$ python3 -q
>>> import numpy as np
>>> np.set_printoptions(suppress=True, linewidth=100)
>>> K = np.array([[2.5, 2.0, 0.1],
...     [-4.4, 0.9, 2.2],
...     [1.1, 2.3, -0.6],
...     [4.3, 2.4, -0.8],
...     [-4.6, 1.0, 2.1],
...     [8.0, 3.1, -2.3],
...     [4.8, 3.4, -2.9],
...     [0.1, 1.8, 0.4],
...     [1.6, 1.9, 0.1],
...     [4.6, 2.8, -1.7],
...     [3.6, 2.5, -0.9]])
>>> x = np.array([-3, 4, -1])
>>> print(np.round(K @ (2 * x), 1))
[  0.8  29.2  13.   -5.   31.4 -18.6   4.2  13.    5.4  -1.8   0.2]
>>> print(np.round(K @ np.ones(3), 1))
[ 4.6 -1.3  2.8  5.9 -1.5  8.8  5.3  2.3  3.6  5.7  5.2]
>>> print(np.sign((K @ x).round(6)))
[ 1.  1.  1. -1.  1. -1.  1.  1.  1. -1.  1.]
>>> print(K @ np.eye(3)[2])
[ 0.1  2.2 -0.6 -0.8  2.1 -2.3 -2.9  0.4  0.1 -1.7 -0.9]
>>> print(np.round(np.einsum("ij,j->i", K, x), 1))
[ 0.4 14.6  6.5 -2.5 15.7 -9.3  2.1  6.5  2.7 -0.9  0.1]
>>> print(np.linalg.norm(K @ x) <= np.linalg.norm(K, 2) * np.linalg.norm(x) + 1e-9)
True
>>> print(np.round(K @ x, 1))
[ 0.4 14.6  6.5 -2.5 15.7 -9.3  2.1  6.5  2.7 -0.9  0.1]
>>> P = K @ np.linalg.solve(K.T @ K, K.T)
>>> print(P.round(1) + 0)
[[ 0.2  0.1  0.   0.2  0.1  0.2 -0.2  0.1  0.2  0.   0.1]
 [ 0.1  0.4  0.1  0.   0.4 -0.2 -0.1  0.2  0.1  0.   0. ]
 [ 0.   0.1  0.2  0.   0.1  0.   0.3  0.1  0.   0.1  0.1]
 [ 0.2  0.   0.   0.2  0.   0.3 -0.1  0.1  0.1  0.1  0.1]
 [ 0.1  0.4  0.1  0.   0.4 -0.2  0.   0.2  0.1  0.   0. ]
 [ 0.2 -0.2  0.   0.3 -0.2  0.4  0.   0.   0.1  0.2  0.2]
 [-0.2 -0.1  0.3 -0.1  0.   0.   0.7  0.  -0.1  0.3  0.1]
 [ 0.1  0.2  0.1  0.1  0.2  0.   0.   0.1  0.1  0.1  0.1]
 [ 0.2  0.1  0.   0.1  0.1  0.1 -0.1  0.1  0.1  0.1  0.1]
 [ 0.   0.   0.1  0.1  0.   0.2  0.3  0.1  0.1  0.2  0.1]
 [ 0.1  0.   0.1  0.1  0.   0.2  0.1  0.1  0.1  0.1  0.1]]
>>> print(np.round(P @ K[:, 2], 1))
[ 0.1  2.2 -0.6 -0.8  2.1 -2.3 -2.9  0.4  0.1 -1.7 -0.9]
>>> X = np.load("data.npy")
>>> print(X)
[[  4   3   4  -5]
 [ -8  -5  -5   7]
 [ -7   3  -8  -6]
 [ 28  18  19 -26]]
>>> print(np.argsort(-np.linalg.norm(X, axis=0).round(6), kind="stable")[:3])
[0 3 2]
>>> print(np.linalg.matrix_rank(X, rtol=0.1))
2
>>> print(round(np.linalg.norm(X, 2) / np.linalg.norm(X), 1))
1.0
>>> print(np.linalg.cond(X) > 100)
True
>>> print([round(float(x), 1) for x in np.linalg.svd(X, compute_uv=False)[:3]])
[48.8, 12.2, 1.3]
>>> U, sigma, VT = np.linalg.svd(X)
>>> print(sigma.round(1) + 0)
[48.8 12.2  1.3  0. ]
>>> M2 = U[:, :3] @ np.diag(sigma[:3]) @ VT[:3]
>>> print(np.linalg.matrix_rank(X, rtol=0.05))
2
>>> print(round(float(np.linalg.norm(X - M2, 2)), 1), round(float(sigma[3]), 1))
0.0 0.0
>>> A = np.load("mat.npy")
>>> print(A)
[[-0.1 -1.2  7. ]
 [ 0.1 -1.3  7.2]
 [-0.2  0.7  1.8]
 [-0.3  0.1  5.6]
 [-1.3  2.3 15.3]
 [ 0.  -0.1  0. ]
 [-1.2  3.8  8.1]
 [-0.6  1.5  5.8]
 [-1.3  2.5 15.1]
 [ 0.  -1.6  8.8]
 [-1.5  4.2 11.9]
 [-1.2  2.4 15.3]
 [-0.6  0.2 13. ]
 [-1.5  4.3 11.9]
 [-0.5  1.1  7.6]
 [-0.9  1.9 11.5]
 [-0.3  0.   7.4]
 [-0.6  0.3 13. ]
 [-1.4  4.6  9.9]
 [-1.2  3.5  8.1]]
>>> Xs = A - A.mean(axis=0)
>>> U, sigma, VT = np.linalg.svd(Xs, full_matrices=False)
>>> print(np.abs(U[:, 0]).argmax())
5
>>> print(np.linalg.matrix_rank(Xs))
3
>>> print(np.abs(VT[0]).argmax())
2
>>> print(np.round(sigma ** 2 / (sigma ** 2).sum(), 1) + 0)
[0.9 0.1 0. ]
>>> M2 = np.array([[0, -5], [5, 3], [4, 8]])
>>> print(np.round(np.einsum("ij,ij->i", K, K), 1))
[10.3 25.   6.9 24.9 26.6 78.9 43.   3.4  6.2 31.9 20. ]
>>> print(np.linalg.cond(A) > 100)
True
>>> print(np.round(np.abs(np.linalg.svd(A)[2][-1]), 1) + 0)
[1.  0.2 0. ]
>>> print(np.argsort(-np.linalg.norm(A, axis=0).round(6), kind="stable")[:3])
[2 1 0]
>>> print(round(np.log10(np.linalg.cond(A))))
2
>>> Xs = (A - A.mean(axis=0)) / A.std(axis=0)
>>> print(np.round(Xs.std(axis=0), 1))
[1. 1. 1.]
>>> b = np.linalg.lstsq(np.delete(Xs, 2, axis=1), Xs[:, 2])[0]
>>> print(b.round(1))
[-2.6 -2.1]
>>> print(round(1 - np.var(Xs[:, 2] - np.delete(Xs, 2, axis=1) @ b), 1))
0.9
>>> print(np.abs(b).argmax())
0
>>> M2 = np.c_[A[:, :1] @ np.array([[5]]), np.array([-2, -1, 3, 1, 0, -3, 1, -3, -2, 0, 0, 3, 2, -2, -3, 2, 0, 0, 1, 0])]
>>> print(M2)
[[-0.5 -2. ]
 [ 0.5 -1. ]
 [-1.   3. ]
 [-1.5  1. ]
 [-6.5  0. ]
 [ 0.  -3. ]
 [-6.   1. ]
 [-3.  -3. ]
 [-6.5 -2. ]
 [ 0.   0. ]
 [-7.5  0. ]
 [-6.   3. ]
 [-3.   2. ]
 [-7.5 -2. ]
 [-2.5 -3. ]
 [-4.5  2. ]
 [-1.5  0. ]
 [-3.   0. ]
 [-7.   1. ]
 [-6.   0. ]]
>>> print(np.round(np.linalg.norm(M2 - A @ np.linalg.lstsq(A, M2)[0], axis=0), 1) + 0)
[0.  8.2]
>>> print(np.round(np.linalg.norm(np.linalg.qr(A)[0].T @ M2, axis=0) ** 2 / ((M2 ** 2).sum(axis=0) + 1e-12), 1) + 0)
[1. 0.]
>>> print(np.linalg.matrix_rank(M2))
2
>>> feats = np.load("x.npy")
>>> print(feats)
[[ 0.9 -0.2 -0.3]
 [-0.7  0.   1.2]
 [ 3.4  0.   1.3]
 [-1.  -0.1  0.2]
 [ 4.4  0.1  0.4]
 [ 3.9 -0.1 -0.4]
 [-2.6  0.1  0.7]
 [ 2.   0.   0.4]
 [ 2.2 -0.1  0.6]
 [ 1.   0.2  0.1]
 [-2.1  0.   1.1]]
>>> # column 0 is much longer than the rest
>>> C2 = np.cov(feats, rowvar=False)
>>> print(C2.round(1) + 0)
[[ 5.8  0.  -0.4]
 [ 0.   0.   0. ]
 [-0.4  0.   0.3]]
>>> print(np.argsort(-feats.std(axis=0).round(6), kind="stable"))
[0 2 1]
>>> print(np.round(np.corrcoef(feats.T), 1))
[[ 1.  -0.1 -0.3]
 [-0.1  1.   0.3]
 [-0.3  0.3  1. ]]
>>> print(np.round(feats.std(axis=0), 1))
[2.3 0.1 0.5]
>>> x = np.array([3, 1, 3])
>>> target = feats @ x
>>> print(np.round(np.linalg.lstsq(feats, target)[0], 1))
[3. 1. 3.]
>>> print(np.round(np.linalg.solve(feats.T @ feats, feats.T @ target), 1))
[3. 1. 3.]
>>> rng = np.random.default_rng(66)
>>> target = target + 0.1 * rng.normal(size=11)
>>> print(target.round(1))
[ 1.7  1.4 14.1 -2.6 14.4 10.2 -5.5  7.3  8.3  3.5 -3. ]
>>> b, *_ = np.linalg.lstsq(feats, target)
>>> print(b.round(1))
[3. 1. 3.]
>>> print(np.round(feats.T @ (target - feats @ b), 1) + 0)
[0. 0. 0.]
>>> Xs = feats - feats.mean(axis=0)
>>> vecs = np.linalg.svd(Xs)[2][:2]
>>> M2 = Xs - Xs @ vecs.T @ vecs
>>> print(np.round(M2.std(axis=0), 1) + 0)
[0.  0.1 0. ]
>>> print(np.round(np.diag(vecs.T @ vecs), 1) + 0)
[1. 0. 1.]
>>> J = np.array([[-6.0, 33.1, -45.1],
...     [-26.1, 3.0, 4.9],
...     [-10.1, 34.2, -44.9],
...     [-4.0, -6.0, 10.0]])
>>> P = J @ np.linalg.solve(J.T @ J, J.T)
>>> print(np.round(np.diag(P), 1))
[0.9 1.  1.  0.1]
>>> print(np.allclose(P @ P, P))
True
>>> print(np.round(np.linalg.eigvalsh(P), 1) + 0)
[0. 1. 1. 1.]
>>> m1 = np.array([[0, 2, 4], [0, 0, -1], [0, 0, 0]])
>>> print(m1)
[[ 0  2  4]
 [ 0  0 -1]
 [ 0  0  0]]
>>> # looks like rank 2
>>> r = np.linalg.matrix_rank(m1)
>>> print(r)
2
>>> N = np.linalg.svd(m1)[2][r:].T
>>> print(N[:, 0] / N[np.abs(N[:, 0]).round(6).argmax(), 0])
[1. 0. 0.]
>>> print(np.allclose(m1 @ N, 0))
True
>>> print(m1 @ N)
[[0.]
 [0.]
 [0.]]
>>> print([int(np.linalg.matrix_rank(np.delete(m1, i, axis=0))) for i in range(3)])
[1, 1, 2]
>>> print(N.shape)
(3, 1)
>>> U, sigma, VT = np.linalg.svd(m1)
>>> print(sigma.round(1))
[4.6 0.4 0. ]
>>> M2 = U[:, :2] @ np.diag(sigma[:2]) @ VT[:2]
>>> print(np.round(np.linalg.norm(m1 - M2, 2), 1), sigma[2])
0.0 0.0
>>> print(np.linalg.matrix_rank(M2))
2
>>> print(np.linalg.matrix_rank(m1, rtol=0.05))
2
>>> z = rng.permutation(3)
>>> print(z)
[1 0 2]
>>> M2 = m1[z][:, z]
>>> print(np.trace(M2))
0
>>> print(np.round(np.sort(np.abs(np.linalg.eigvals(M2))), 1))
[0. 0. 0.]
>>> print(np.allclose(M2, m1))
False
>>> print(round(float(np.linalg.det(M2)), 1), np.round(np.linalg.det(m1[z]), 1))
0.0 0.0
>>> print(np.diag(M2))
[0 0 0]
>>> w1 = np.array([[1, -1, 3, 1], [0, -1, 2, -3], [-2, 0, -3, 3]])
>>> b = np.array([2, 2, 2, -1])
>>> H = np.maximum(m1 @ w1 + b, 0)
>>> print(np.linalg.matrix_rank(H))
3
>>> print(H)
[[0 0 0 5]
 [4 2 5 0]
 [2 2 2 0]]
>>> print((H > 0).astype(int))
[[0 0 0 1]
 [1 1 1 0]
 [1 1 1 0]]
>>> C = np.array([[1, 6], [-1, 5], [-3, 9], [3, 3]])
>>> print((H @ C).round(6).argmax(axis=1))
[0 1 1]
>>> print(np.prod(np.diag(m1)), round(float(np.linalg.det(m1)), 1))
0 0.0
>>> print(np.linalg.matrix_rank(m1 - m1[0, 0] * np.eye(3)))
2
>>> W0 = np.load("m.npy")
>>> print(W0)
[[ 0  0  3 -1]
 [ 0 -2  0 -2]
 [ 0  0  0 -3]
 [ 0  0  0  3]]
>>> # triangular: eigenvalues sit on the diagonal
>>> print(np.unique(W0.round(6), axis=0).shape)
(4, 4)
>>> print(round(np.trace(np.linalg.pinv(W0) @ W0), 1))
3.0
>>> print(np.abs(np.diag(np.linalg.qr(W0)[1])) > 1e-9)
[False  True False  True]
>>> M2 = W0 + rng.integers(-2, 3, (4, 3)) @ rng.integers(-2, 3, (3, 4))
>>> print(M2)
[[ 1 -2  1 -1]
 [-7  1  0 -8]
 [ 6  0  1  4]
 [-2  0 -2  1]]
>>> print(np.abs(M2 - W0).sum(axis=1))
[ 5 16 14  6]
>>> print(np.linalg.matrix_rank(M2 - W0, tol=1e-8))
3
>>> print(np.round(np.linalg.svd(M2 - W0, compute_uv=False), 1) + 0)
[13.5  3.9  1.5  0. ]
>>> print(M2 - W0)
[[ 1 -2 -2  0]
 [-7  3  0 -6]
 [ 6  0  1  7]
 [-2  0 -2 -2]]
>>> O, Rm = np.linalg.qr(M2)
>>> print(O.shape, Rm.shape)
(4, 4) (4, 4)
>>> print(np.allclose(Rm.T @ Rm, M2.T @ M2))
True
>>> print(np.round(np.abs(np.diag(Rm)), 1))
[9.5 2.  2.1 1. ]
>>> print(Rm.round(1))
[[-9.5  0.9 -1.2 -8.1]
 [ 0.   2.  -0.4  0.8]
 [ 0.   0.  -2.1  3.8]
 [ 0.   0.   0.  -1. ]]
>>> print(round(np.trace(O @ O.T), 1))
4.0
>>> print(O.round(1))
[[-0.1 -0.9 -0.2  0.2]
 [ 0.7  0.1 -0.4  0.5]
 [-0.6  0.3 -0.2  0.7]
 [ 0.2 -0.1  0.9  0.5]]
>>> P = np.triu(np.array([[-3, -3, -2, 0], [0, 2, -2, -3], [1, 3, 2, 2], [-1, -1, -3, -1]]), 1) + np.eye(4)
>>> M2 = P @ O @ np.linalg.inv(P)
>>> print(np.round(P @ O - O @ P, 1))
[[-0.9 -1.4 -0.4 -5.2]
 [ 0.6  1.9 -0.4 -1.5]
 [ 0.4 -2.1  1.   2.2]
 [ 0.   0.6  0.2 -2. ]]
>>> print(np.round(np.linalg.det(M2), 1))
-1.0
>>> print(M2.round(1) + 0)
[[ -1.1  -5.1 -10.9   3.8]
 [  1.4   4.    8.1  -6.5]
 [ -0.2  -0.5   0.    0. ]
 [  0.2   0.5   2.3  -2.6]]
>>> print(np.linalg.matrix_rank(M2))
4
>>> r = np.linalg.matrix_rank(W0)
>>> print(r)
3
>>> N = np.linalg.svd(W0)[2][r:].T
>>> print(N @ N.T)
[[1. 0. 0. 0.]
 [0. 0. 0. 0.]
 [0. 0. 0. 0.]
 [0. 0. 0. 0.]]
>>> print([int(np.linalg.matrix_rank(W0[:, :j + 1])) for j in range(4)])
[0, 1, 2, 3]
>>> print(W0 @ N)
[[0.]
 [0.]
 [0.]
 [0.]]
>>> print(N[:, 0] / N[np.abs(N[:, 0]).round(6).argmax(), 0])
[1. 0. 0. 0.]
>>> print(np.allclose(W0 @ N, 0))
True
>>> F = np.array([[1, 1, 1, 1, 1, 1, 1, 1],
...     [1, -1, -1, 1, 1, -1, -1, 1],
...     [1, 1, -1, -1, -1, -1, 1, 1]])
>>> # column 4 repeats column 3
>>> f = np.array([0, 0])
>>> print(np.convolve(F[2], f))
[0 0 0 0 0 0 0 0 0]
>>> print(np.correlate(F[2], F[1], "full"))
[ 1  0 -3  0  3  0 -1  0 -1  0  3  0 -3  0  1]
>>> print(np.cross(F[2, :3], F[1, :3]))
[-2  0 -2]
>>> print(np.array([np.convolve(row, f, "same") for row in F]))
[[0 0 0 0 0 0 0 0]
 [0 0 0 0 0 0 0 0]
 [0 0 0 0 0 0 0 0]]
